$ ipython --no-banner

In [1]: import numpy as np

In [2]: from numpy import linalg as LA

In [3]: np.set_printoptions(precision=1, suppress=True, linewidth=200)

In [4]: J = np.load("test8.npy")

In [5]: J
Out[5]: 
array([[1. , 0. , 0. , 0. , 0. , 0. ],
       [0. , 1. , 0. , 0. , 0. , 0. ],
       [0. , 0. , 1. , 0. , 0. , 0. ],
       [0. , 0.2, 0.2, 0.5, 0. , 0. ],
       [0. , 0. , 0. , 0. , 1. , 0. ],
       [0. , 0. , 0.3, 0. , 0.3, 0.3]])

In [6]: np.sort(LA.eigvals(J))
Out[6]: array([0.3, 0.5, 1. , 1. , 1. , 1. ])

In [7]: J @ J
Out[7]: 
array([[1. , 0. , 0. , 0. , 0. , 0. ],
       [0. , 1. , 0. , 0. , 0. , 0. ],
       [0. , 0. , 1. , 0. , 0. , 0. ],
       [0. , 0.4, 0.4, 0.2, 0. , 0. ],
       [0. , 0. , 0. , 0. , 1. , 0. ],
       [0. , 0. , 0.4, 0. , 0.4, 0.1]])

In [8]: gram = J.T @ J

In [9]: np.diag(gram)
Out[9]: array([1. , 1.1, 1.2, 0.2, 1.1, 0.1])

In [10]: LA.matrix_rank(gram)
Out[10]: np.int64(6)

In [11]: (J @ J.T).shape
Out[11]: (6, 6)

In [12]: LA.svd(J, compute_uv=False) ** 2
Out[12]: array([1.3, 1.1, 1. , 1. , 0.2, 0.1])

In [13]: np.allclose(gram, gram.T)
Out[13]: True

In [14]: np.round(LA.matrix_power(J, 100), 1) + 0
Out[14]: 
array([[1. , 0. , 0. , 0. , 0. , 0. ],
       [0. , 1. , 0. , 0. , 0. , 0. ],
       [0. , 0. , 1. , 0. , 0. , 0. ],
       [0. , 0.5, 0.5, 0. , 0. , 0. ],
       [0. , 0. , 0. , 0. , 1. , 0. ],
       [0. , 0. , 0.5, 0. , 0.5, 0. ]])

In [15]: np.sort(np.abs(LA.eigvals(J)))[::-1]
Out[15]: array([1. , 1. , 1. , 1. , 0.5, 0.3])

In [16]: pr = np.eye(6)[5]

In [17]: for _ in range(6):
    ...:     pr = pr @ J
    ...:     print(pr.round(1))
    ...: 
[0.  0.  0.3 0.  0.3 0.3]
[0.  0.  0.4 0.  0.4 0.1]
[0.  0.  0.5 0.  0.5 0. ]
[0.  0.  0.5 0.  0.5 0. ]
[0.  0.  0.5 0.  0.5 0. ]
[0.  0.  0.5 0.  0.5 0. ]

In [18]: x = np.array([-3, 0, -3, 3, -3, 3])

In [19]: target = J @ x

In [20]: target
Out[20]: array([-3. ,  0. , -3. ,  0.8, -3. , -1. ])

In [21]: LA.solve(J, target)
Out[21]: array([-3.,  0., -3.,  3., -3.,  3.])

In [22]: arr = np.load("sample0.npy")

In [23]: arr.round(1) + 0
Out[23]: 
array([[-0.1, -1.4, -2.4,  0. , -1.3],
       [-0.8,  0.8,  0.6,  1.1,  2.5],
       [-0.2, -1.4, -2.5,  0.2, -1. ],
       [ 0. ,  1.4,  2.3,  0. ,  1.3],
       [ 1. ,  0.7,  2.1, -1.3, -1.3],
       [-0.9,  0.7,  0.3,  1.2,  2.5],
       [ 1.1,  0. ,  0.9, -1.4, -2.2],
       [-1.1,  0.1, -0.8,  1.4,  2.3],
       [ 1.1, -0.1,  0.8, -1.4, -2.3],
       [ 0.6, -1.1, -1.2, -0.8, -2.3],
       [-0.1,  1.3,  2.1,  0.2,  1.6],
       [-0.9,  0.7,  0.3,  1.2,  2.5],
       [ 1.1, -0.3,  0.5, -1.4, -2.4],
       [-1.1, -0.5, -1.8,  1.3,  1.6],
       [-0.3, -1.4, -2.5,  0.3, -0.8],
       [-0.9,  0.7,  0.4,  1.2,  2.5],
       [ 0. ,  1.4,  2.3,  0. ,  1.4],
       [ 0.2,  1.4,  2.5, -0.2,  1. ],
       [ 0.5, -1.1, -1.4, -0.7, -2.2],
       [ 0.6, -1.1, -1.2, -0.8, -2.3],
       [ 0.1,  1.4,  2.4, -0.1,  1.2],
       [ 0.7,  1.1,  2.5, -0.8, -0.2],
       [ 0.3, -1.3, -1.8, -0.4, -1.9],
       [ 1. , -0.4,  0.3, -1.3, -2.4],
       [ 0.7, -1. , -1. , -0.9, -2.4],
       [-1.1, -0.1, -1.1,  1.4,  2.1],
       [ 1. ,  0.7,  2.1, -1.2, -1.2],
       [-0.9,  0.6,  0.2,  1.2,  2.5],
       [-0.2,  1.3,  2. ,  0.3,  1.8],
       [ 0.5, -1.2, -1.5, -0.7, -2.1],
       [ 0.9,  0.9,  2.3, -1.1, -1. ]])

In [24]: gram = np.cov(arr, rowvar=False)

In [25]: np.round(np.polyfit(arr[:, 2], arr[:, 1], 1), 1) + 0
Out[25]: array([0.5, 0. ])

In [26]: np.round(LA.eigvalsh(gram)[::-1], 1) + 0
Out[26]: array([5.8, 3.4, 0. , 0. , 0. ])

In [27]: np.round(np.corrcoef(arr[:, 2], arr[:, 1])[0, 1], 1)
Out[27]: np.float64(0.9)

In [28]: np.median(arr, axis=0)
Out[28]: array([ 0.1,  0.1,  0.3, -0.1, -0.8])

In [29]: gram.shape
Out[29]: (5, 5)

In [30]: arr.std(axis=0)
Out[30]: array([0.7, 1. , 1.7, 1. , 1.9])
